>>> import numpy as np
>>> np.set_printoptions(precision=1, suppress=True, linewidth=120, sign=" ")
>>> rnd = lambda a: np.round(a, 1) + 0
>>> m1 = np.array([[-3, -1, -3, -1], [1, 3, 1, 3], [-3, -1, -3, -1], [1, 3, 1, 3]])
>>> # rank 2
>>> [round(float(x), 1) for x in np.linalg.svd(m1, compute_uv=False)[:3]]
[8.0, 4.0, 0.0]
>>> np.linalg.matrix_rank(m1, rtol=0.1)
np.int64(2)
>>> rnd(np.linalg.norm(m1, 2) / np.linalg.norm(m1))
np.float64(0.9)
>>> np.argsort(-np.linalg.norm(m1, axis=0).round(6), kind="stable")[:3]
array([ 0,  1,  2])
>>> rank = np.linalg.matrix_rank(m1)
>>> rank
np.int64(2)
>>> null = np.linalg.svd(m1)[2][rank:].T
>>> np.linalg.matrix_rank(m1.T @ m1), np.linalg.matrix_rank(m1 @ m1.T)
(np.int64(2), np.int64(2))
>>> rnd(null @ null.T)
array([[ 0.5,  0. , -0.5,  0. ],
       [ 0. ,  0.5,  0. , -0.5],
       [-0.5,  0. ,  0.5,  0. ],
       [ 0. , -0.5,  0. ,  0.5]])
>>> [int(np.linalg.matrix_rank(m1[:, :j + 1])) for j in range(4)]
[1, 2, 2, 2]
>>> left, sv, VT = np.linalg.svd(m1)
>>> rnd(sv)
array([ 8.,  4.,  0.,  0.])
>>> B = left[:, :2] @ np.diag(sv[:2]) @ VT[:2]
>>> rnd(np.abs(m1 - B).max())
np.float64(0.0)
>>> np.linalg.matrix_rank(B)
np.int64(2)
>>> W = np.array([[-6, 4, 7, 5], [-2, 1, -2, 3], [-5, 5, -3, -2], [-8, 1, 8, 8]])
>>> c = np.array([-3, 0, -1, -1])
>>> H = np.maximum(m1 @ W + c, 0)
>>> H
array([[ 40,   0,   0,   0],
       [  0,  15,  21,  35],
       [ 40,   0,   0,   0],
       [  0,  15,  21,  35]])
>>> (H > 0).mean(axis=0)
array([ 0.5,  0.5,  0.5,  0.5])
>>> W2 = np.array([[-1, -2], [-3, -2], [0, -3], [-1, -1]])
>>> H @ W2
array([[ -40,  -80],
       [ -80, -128],
       [ -40,  -80],
       [ -80, -128]])
>>> (H @ W2).round(6).argmax(axis=1)
array([ 0,  0,  0,  0])
>>> rng = np.random.default_rng(34175)
>>> J = rng.normal(size=(28, 5))
>>> J = 10 * J / np.linalg.norm(J, axis=1, keepdims=True)
>>> rnd(J)
array([[-3.1, -1.3,  7.4, -5.8, -0.4],
       [ 0.8, -1.9,  6.9,  6.9, -0.2],
       [ 6.2,  0.3, -7.5, -1.6, -1.3],
       [ 0.1,  2.3,  3.9, -5.2,  7.2],
       [-3.8,  4.2,  4.6,  4.4, -5.3],
       [-2.1,  7.8, -3.9,  2.3,  3.8],
       [-6.5, -4.6,  5.9, -0.8,  0.4],
       [-1.3,  4.5,  4.4, -5.6, -5.2],
       [ 0.7, -1.2, -8.7, -3.7, -3. ],
       [ 4.9,  4.3, -7.4,  0.4, -1.7],
       [-0.1,  3.2, -0.4, -8.7, -3.9],
       [-0.3, -7.1,  3.3, -5.8,  2.4],
       [ 7. ,  2.6,  1.2, -5.1, -4.1],
       [-9. , -0.7, -4.2,  0.1, -0.8],
       [-4.4, -6.4,  2.2, -3.8,  4.5],
       [-0.7, -5.9, -4. ,  5.5, -4.3],
       [-8.2,  0.6, -1.2, -0.5,  5.5],
       [-3.4,  2.4,  7.2, -5.3,  1.6],
       [ 5. , -2.4, -5.6,  0.6,  6.2],
       [ 7.4, -5.9, -2.4, -0.5,  2. ],
       [-0.6, -4.3, -6.6,  5.9,  2. ],
       [-0.2, -0.5, -9.9, -1.3, -0.4],
       [-1.2, -7.3, -1.1,  6.6, -0.3],
       [-4.7,  3.7,  3.5,  0.4,  7.2],
       [-2.9, -4.3, -2.8, -7.7, -2.6],
       [ 2.2, -1.9,  6.4,  7.1, -0.1],
       [ 1.6, -6.9, -3.1, -3.4,  5.3],
       [ 3.8,  0.6,  7.1, -5.7,  1.2]])
>>> rnd(J.mean(axis=0))
array([-0.5, -0.9, -0.2, -1.1,  0.6])
>>> rnd(J.sum(axis=1))
array([ -3.2,  12.4,  -3.9,   8.4,   4.2,   7.8,  -5.7,  -3.3, -15.9,   0.5,  -9.8,  -7.5,   1.6, -14.7,  -7.9,  -9.4,
        -3.8,   2.5,   3.7,   0.5,  -3.6, -12.4,  -3.3,  10.2, -20.2,  13.7,  -6.5,   7. ])
>>> np.linalg.matrix_rank(J)
np.int64(5)
>>> np.count_nonzero(J)
np.int64(140)
>>> J[:, 5]
Traceback (most recent call last):
  File "<python-input-36>", line 1, in <module>
    J[:, 5]
    ~^^^^^^
IndexError: index 5 is out of bounds for axis 1 with size 5
>>> np.unravel_index(np.abs(J).argmax(), J.shape)
(np.int64(21), np.int64(2))
>>> np.zeros(28, 5)
Traceback (most recent call last):
  File "<python-input-38>", line 1, in <module>
    np.zeros(28, 5)
    ~~~~~~~~^^^^^^^
TypeError: Cannot interpret '5' as a data type
>>> rnd(J.sum(axis=0))
array([-12.7, -26.1,  -4.7, -30.7,  15.6])
>>> dist = np.linalg.norm(J[:, None] - J[None], axis=-1)
>>> rnd(np.linalg.norm(J - J.mean(axis=0), axis=1))
array([  9.4,  10.8,  10.2,   9.4,  11.1,  10.7,   9.4,  10.2,   9.7,  10.7,   9.7,   8.7,  10.4,   9.6,   8.6,  10.3,
         9.4,   9.6,   9.8,   9.7,  10.1,   9.8,  10.1,  10. ,   8.8,  10.9,   8.8,   9.8])
>>> np.flatnonzero(dist[23] < dist.mean() / 2)
array([ 23])
>>> dist.shape
(28, 28)
>>> dist.mean(axis=1).argmax()
np.int64(4)
>>> Xc = J - J.mean(axis=0)
>>> evecs = np.linalg.svd(Xc)[2][:1]
>>> B = Xc - Xc @ evecs.T @ evecs
>>> rnd(np.cov(Xc @ evecs.T, rowvar=False))
np.float64(33.0)
>>> np.linalg.norm(B, axis=1).round(6).argmax()
np.int64(25)
>>> def softmax(z):
...     e = np.exp(z - z.max(axis=-1, keepdims=True))
...     return e / e.sum(axis=-1, keepdims=True)
... 
>>> rnd(softmax(J).sum(axis=1))
array([ 1.,  1.,  1.,  1.,  1.,  1.,  1.,  1.,  1.,  1.,  1.,  1.,  1.,  1.,  1.,  1.,  1.,  1.,  1.,  1.,  1.,  1.,
        1.,  1.,  1.,  1.,  1.,  1.])
>>> rnd(softmax(10 * J[13]))
array([ 0.,  0.,  0.,  1.,  0.])
>>> rnd(softmax(J[13] + 3))
array([ 0. ,  0.2,  0. ,  0.5,  0.2])
>>> S = J @ J.T / np.sqrt(5)
>>> rnd(softmax(S)[13] @ J)
array([-9. , -0.7, -4.2,  0.1, -0.8])
>>> softmax(S).round(6).argmax(axis=1)
array([  0,   1,   2,   3,   4,   5,   6,   7,   8,   9,  10,  11,  12,  13,  14,  15,  16,  17,  18,  19,  20,  21,
        22,  23,  24,  25,  26,  27])
>>> r0 = np.array([-5, 9, -1, 1, 7])
>>> r1 = np.array([0, -3, -3, 4, 3])
>>> F = np.outer(r0, r1)
>>> F
array([[  0,  15,  15, -20, -15],
       [  0, -27, -27,  36,  27],
       [  0,   3,   3,  -4,  -3],
       [  0,  -3,  -3,   4,   3],
       [  0, -21, -21,  28,  21]])
>>> # columns 1 and 2 are equal
>>> left, sv, VT = np.linalg.svd(F)
>>> evecs = VT[:(sv > 1e-8).sum()]
>>> x = F[1] + -1 * F[2] + rng.integers(2) * np.eye(5)[4]
>>> x
array([  0., -30., -30.,  40.,  30.])
>>> rnd(evecs.T @ evecs)
array([[ 0. ,  0. ,  0. ,  0. ,  0. ],
       [ 0. ,  0.2,  0.2, -0.3, -0.2],
       [ 0. ,  0.2,  0.2, -0.3, -0.2],
       [ 0. , -0.3, -0.3,  0.4,  0.3],
       [ 0. , -0.2, -0.2,  0.3,  0.2]])
>>> np.linalg.matrix_rank(np.vstack([F, x]))
np.int64(1)
>>> np.allclose(evecs.T @ evecs @ x, x)
True
>>> rnd(np.diag(evecs.T @ evecs))
array([ 0. ,  0.2,  0.2,  0.4,  0.2])
